>>> import numpy as np
>>> np.set_printoptions(precision=2, suppress=True, linewidth=140, sign=" ")
>>> def tidy(a):
...     return np.round(a, 2) + 0
... 
>>> mat = np.load("x.npy")
>>> print(mat)
[[ 0  3  4  7  3  4  5  1]
 [ 0  0  0  9  5  4  1  6]
 [ 0  0  0  5  4  8  6  1]
 [ 0  0  0  0  3  6  8  8]
 [ 0  0  0  0  0  2  6  2]
 [ 0  0  0  0  0  0  7  4]
 [ 0  0  0  0  0  0  0  6]
 [ 0  0  0  0  0  0  0  0]]
>>> rng = np.random.default_rng(42272)
>>> z = rng.permutation(8)
>>> print(z)
[ 0  2  1  5  3  4  6  7]
>>> out = mat[z][:, z]
>>> print(np.trace(out))
0
>>> r = np.linalg.matrix_rank(mat)
>>> print(r)
6
>>> null = np.linalg.svd(mat)[2][r:].T
>>> print(tidy(null @ null.T))
[[ 1.    0.    0.    0.    0.    0.    0.    0.  ]
 [ 0.    0.64 -0.48  0.    0.    0.    0.    0.  ]
 [ 0.   -0.48  0.36  0.    0.    0.    0.    0.  ]
 [ 0.    0.    0.    0.    0.    0.    0.    0.  ]
 [ 0.    0.    0.    0.    0.    0.    0.    0.  ]
 [ 0.    0.    0.    0.    0.    0.    0.    0.  ]
 [ 0.    0.    0.    0.    0.    0.    0.    0.  ]
 [ 0.    0.    0.    0.    0.    0.    0.    0.  ]]
>>> print([int(np.linalg.matrix_rank(mat[:i])) for i in range(1, len(mat) + 1)])
[1, 2, 3, 4, 5, 6, 6, 6]
>>> arr = np.load("block0.npy")
>>> print(arr)
[[-21.21 -22.44  16.09  16.15   2.88 -26.96   0.01  17.85  39.4 ]
 [-20.53  10.53 -28.39  18.15   9.12   0.28 -15.98  27.21 -39.34]
 [-20.93  13.16 -26.35  16.99   9.38  -0.62 -17.37  26.68 -42.37]
 [-14.89  16.48  -2.87  -7.39   3.25  19.17 -15.04 -18.79  25.35]
 [-21.56 -22.06  18.31  15.8    4.69 -28.35  -2.66  17.74  38.22]
 [-21.45 -24.6   15.95  15.47   4.01 -28.63  -0.64  18.17  37.91]
 [-22.55 -24.46  14.66  15.97   3.17 -26.98  -0.28  17.73  38.98]
 [-20.94 -24.93  15.95  14.85   2.89 -27.9    0.87  17.76  37.8 ]
 [-13.57  13.25  -1.47  -7.6    3.51  18.14 -14.23 -18.69  24.6 ]
 [-23.24  11.4  -30.77  18.19   9.14  -2.95 -17.84  26.76 -40.32]
 [-14.53  14.22  -1.23  -6.81   5.38  17.68 -14.33 -20.24  23.46]
 [-21.61 -25.02  16.77  16.35   5.92 -29.17  -2.04  19.5   37.81]
 [-24.08  12.27 -28.83  14.98  10.62  -0.37 -17.49  26.16 -40.1 ]
 [-14.72  16.08  -1.44  -7.88   4.02  18.74 -14.84 -16.24  25.39]
 [-21.04 -23.77  16.58  14.62   3.33 -27.74  -2.41  18.44  36.43]
 [-22.28  12.46 -29.82  18.22  11.67   0.48 -17.64  24.79 -40.82]
 [-23.66  11.97 -30.73  18.52  10.26  -0.06 -17.78  25.99 -41.91]
 [-17.33  15.26  -4.61  -6.9    2.85  16.44 -14.52 -17.04  23.61]
 [-21.29  12.63 -31.03  18.28   8.36   0.18 -17.56  26.46 -38.63]
 [-20.02 -24.26  18.47  16.43   4.69 -28.25  -1.41  18.15  39.96]
 [-22.09 -23.48  15.83  18.03   3.06 -27.08  -1.7   17.18  38.04]
 [-15.18  17.63  -0.91  -8.45   3.3   18.28 -13.66 -17.92  22.38]
 [-14.69  15.1   -2.77  -7.57   4.1   18.66 -13.42 -16.58  26.16]
 [-15.76  17.48  -3.62  -9.54   5.3   18.55 -14.71 -18.18  23.37]
 [-15.26  16.04  -2.35  -8.45   2.82  16.5  -15.25 -17.71  21.93]
 [-14.99  16.6   -1.24  -7.61   1.76  17.89 -14.53 -17.63  22.7 ]
 [-21.54  13.4  -30.2   19.14  10.52   0.72 -17.4   26.73 -38.69]
 [-21.24  11.07 -29.85  17.88   8.15  -0.98 -20.25  26.39 -39.44]
 [-16.36  14.95  -3.48  -7.98   2.93  18.32 -14.42 -16.43  23.54]
 [-22.75 -22.9   14.9   17.06   3.95 -28.34  -2.82  17.31  37.78]
 [-21.41 -22.6   15.8   16.19   5.52 -27.97  -2.28  18.51  38.21]
 [-15.21  16.4   -0.84  -8.39   5.76  17.87 -13.86 -18.39  23.72]]
>>> print(np.count_nonzero(arr))
288
>>> print(tidy(arr.sum(axis=0)))
[-617.91   37.86 -113.49  242.7   176.31  -94.45 -347.48  221.67  345.13]
>>> print(arr.shape)
(32, 9)
>>> print(np.unravel_index(np.abs(arr).argmax(), arr.shape))
(np.int64(2), np.int64(8))
